$ ipython --no-banner

In [1]: import numpy as np

In [2]: np.set_printoptions(suppress=True, linewidth=200)

In [3]: def rnd(a):
   ...:     return np.round(a, 2) + 0
   ...: 

In [4]: arr = np.load("mat.npy")

In [5]: arr
Out[5]: 
array([[ 0.,  0.,  0., -2.,  1.],
       [ 0.,  0.,  1.,  1.,  0.],
       [ 0.,  1.,  0.,  0.,  0.],
       [-2.,  1.,  0.,  0.,  0.],
       [ 1.,  0.,  0.,  0.,  0.]])

In [6]: # equal to its transpose

In [7]: ev, V = np.linalg.eigh(arr)

In [8]: rnd(ev)
Out[8]: array([-2.45, -1.  ,  0.  ,  1.  ,  2.45])

In [9]: (ev > 1e-8).sum(), (ev < -1e-8).sum()
Out[9]: (np.int64(2), np.int64(2))

In [10]: rnd(np.linalg.eigvalsh(arr @ arr))
Out[10]: array([0., 1., 1., 6., 6.])

In [11]: np.abs(V[:, -1]).round(6).argmax()
Out[11]: np.int64(3)

In [12]: U, sv, VT = np.linalg.svd(arr)

In [13]: V = VT[:(sv > 1e-8).sum()]

In [14]: rng = np.random.default_rng(59)

In [15]: x = arr[2] + 5 * arr[1] + rng.integers(2) * np.eye(5)[1]

In [16]: x
Out[16]: array([0., 2., 5., 5., 0.])

In [17]: rnd(np.linalg.norm(x - V.T @ V @ x))
Out[17]: np.float64(0.0)

In [18]: np.allclose(V.T @ V @ x, x)
Out[18]: True

In [19]: np.linalg.matrix_rank(np.vstack([arr, x]))
Out[19]: np.int64(4)

In [20]: U, sv, VT = np.linalg.svd(arr, full_matrices=False)

In [21]: rnd(np.sqrt((sv ** 2).sum())), rnd(np.linalg.norm(arr))
Out[21]: (np.float64(3.74), np.float64(3.74))

In [22]: rnd(U.T @ U)
Out[22]: 
array([[1., 0., 0., 0., 0.],
       [0., 1., 0., 0., 0.],
       [0., 0., 1., 0., 0.],
       [0., 0., 0., 1., 0.],
       [0., 0., 0., 0., 1.]])

In [23]: rnd(sv)
Out[23]: array([2.45, 2.45, 1.  , 1.  , 0.  ])

In [24]: np.unique(arr.round(6), axis=0).shape
Out[24]: (5, 5)

In [25]: np.linalg.lstsq(arr[:-1].T, arr[-1])[2]
Out[25]: np.int32(4)

In [26]: rnd(np.linalg.norm(arr, 2) / np.linalg.norm(arr))
Out[26]: np.float64(0.65)

In [27]: [round(float(x), 2) for x in np.linalg.svd(arr, compute_uv=False)[:3]]
Out[27]: [2.45, 2.45, 1.0]

In [28]: np.argsort(-np.linalg.norm(arr, axis=0).round(6), kind="stable")[:3]
Out[28]: array([0, 3, 1])

In [29]: M = np.load("sample10.npy")

In [30]: M
Out[30]: 
array([[1.  , 0.  , 0.  , 0.  , 0.  , 0.  , 0.  ],
       [0.  , 1.  , 0.  , 0.  , 0.  , 0.  , 0.  ],
       [0.25, 0.  , 0.5 , 0.  , 0.25, 0.  , 0.  ],
       [0.  , 0.  , 0.25, 0.25, 0.  , 0.25, 0.25],
       [0.2 , 0.2 , 0.2 , 0.  , 0.2 , 0.  , 0.2 ],
       [0.  , 0.5 , 0.  , 0.  , 0.  , 0.5 , 0.  ],
       [0.  , 0.  , 0.  , 0.25, 0.25, 0.  , 0.5 ]])

In [31]: # a transition matrix

In [32]: A2 = np.linalg.invert(M)
Traceback (most recent call last):
  Cell In[32], line 1
    A2 = np.linalg.invert(M)
AttributeError: module 'numpy.linalg' has no attribute 'invert'


In [33]: A2 = np.linalg.inv(M)

In [34]: rnd(np.linalg.cond(M))
Out[34]: np.float64(19.8)

In [35]: rnd(A2)
Out[35]: 
array([[  1. ,   0. ,   0. ,   0. ,   0. ,   0. ,   0. ],
       [  0. ,   1. ,   0. ,   0. ,   0. ,   0. ,   0. ],
       [ -0.5,   0. ,   0. ,   2. ,   2.5,  -1. ,  -2. ],
       [  1. ,   2. ,   4. ,   0. , -10. ,   0. ,   4. ],
       [  0. ,   0. ,   4. ,  -4. ,  -5. ,   2. ,   4. ],
       [  0. ,  -1. ,   0. ,   0. ,   0. ,   2. ,   0. ],
       [ -0.5,  -1. ,  -4. ,   2. ,   7.5,  -1. ,  -2. ]])

In [36]: rnd(M @ A2)
Out[36]: 
array([[1., 0., 0., 0., 0., 0., 0.],
       [0., 1., 0., 0., 0., 0., 0.],
       [0., 0., 1., 0., 0., 0., 0.],
       [0., 0., 0., 1., 0., 0., 0.],
       [0., 0., 0., 0., 1., 0., 0.],
       [0., 0., 0., 0., 0., 1., 0.],
       [0., 0., 0., 0., 0., 0., 1.]])

In [37]: rnd(np.linalg.det(M) * np.linalg.det(A2))
Out[37]: np.float64(1.0)

In [38]: feats = np.load("block7.npy")

In [39]: feats
Out[39]: 
array([[-1.,  1.,  1.,  1.,  1.,  1.,  1.],
       [ 1., -1.,  1.,  1.,  1.,  1.,  1.],
       [ 1.,  1., -1.,  1.,  1.,  1.,  1.],
       [ 1.,  1.,  1., -1.,  1.,  1.,  1.],
       [ 1.,  1.,  1.,  1., -1.,  1.,  1.],
       [ 1.,  1.,  1.,  1.,  1., -1.,  1.],
       [ 1.,  1.,  1.,  1.,  1.,  1., -1.]])

In [40]: rnd(np.sort(np.abs(np.linalg.eigvals(M)))[::-1])
Out[40]: array([1.  , 1.  , 0.79, 0.5 , 0.5 , 0.23, 0.07])

In [41]: pr = np.eye(7)[3]

In [42]: for _ in range(4):
    ...:     pr = pr @ M
    ...:     print(pr.round(2))
    ...: 
[0.   0.   0.25 0.25 0.   0.25 0.25]
[0.06 0.12 0.19 0.12 0.12 0.19 0.19]
[0.13 0.24 0.15 0.08 0.12 0.12 0.15]
[0.2  0.33 0.12 0.06 0.1  0.08 0.12]
